$ ipython --no-banner

In [1]: import numpy as np

In [2]: import numpy.linalg as la

In [3]: np.set_printoptions(precision=3, suppress=True, linewidth=200)

In [4]: F = np.loadtxt("x.csv", delimiter=",")

In [5]: F
Out[5]: 
array([[7., 4., 0., 0.],
       [4., 8., 4., 0.],
       [0., 4., 4., 4.],
       [0., 0., 4., 4.]])

In [6]: q, V = la.qr(F[:, :1])[0], la.qr(F[:, 1:])[0]

In [7]: sig = la.svd(q.T @ V, compute_uv=False)

In [8]: sig
Out[8]: array([0.865])

In [9]: w, V = la.eigh(F)

In [10]: x0 = np.array([2, 2, 3, 2])

In [11]: round(float(x0 @ F @ x0 / (x0 @ x0)), 3), np.round(w[0], 3), round(float(w[-1]), 3)
Out[11]: (11.429, np.float64(-1.243), 12.935)

In [12]: x0 @ F @ x0
Out[12]: np.float64(240.0)

In [13]: (np.sign(V[:, -1].round(6)) == np.sign(V[0, -1].round(6))).astype(int)
Out[13]: array([1, 1, 1, 1])

In [14]: V * np.maximum(w, 0) @ V.T
Out[14]: 
array([[ 7.045,  3.907,  0.169, -0.129],
       [ 3.907,  8.191,  3.651,  0.266],
       [ 0.169,  3.651,  4.636,  3.514],
       [-0.129,  0.266,  3.514,  4.37 ]])

In [15]: la.eigvalsh(F[1:, 1:])
Out[15]: array([-0.988,  5.78 , 11.208])

In [16]: [round(float(la.det(F[:i, :i])), 2) + 0 for i in range(1, 5)]
Out[16]: [7.0, 40.0, 48.0, -448.0]

In [17]: w, V = la.eigh(F)

In [18]: la.svd(F, compute_uv=False)
Out[18]: array([12.935,  7.679,  3.629,  1.243])

In [19]: (w > 1e-8).sum(), (w < -1e-8).sum()
Out[19]: (np.int64(3), np.int64(1))

In [20]: la.eigvalsh(F + -1 * np.eye(4))
Out[20]: array([-2.243,  2.629,  6.679, 11.935])

In [21]: data = np.diag(5 * np.array([1, 0, -1])) + np.array([[5, 7, 5], [0, 6, 3], [1, 5, 9]])

In [22]: data
Out[22]: 
array([[10,  7,  5],
       [ 0,  6,  3],
       [ 1,  5,  4]])

In [23]: rng = np.random.default_rng(127862)

In [24]: labels = rng.permutation(3)

In [25]: labels
Out[25]: array([1, 0, 2])

In [26]: M2 = data[labels][:, labels]

In [27]: M2
Out[27]: 
array([[ 6,  0,  3],
       [ 7, 10,  5],
       [ 5,  1,  4]])

In [28]: np.allclose(M2, data)
Out[28]: False

In [29]: round(la.det(M2), 3), np.round(la.det(data[labels]), 3)
Out[29]: (np.float64(81.0), np.float64(-81.0))
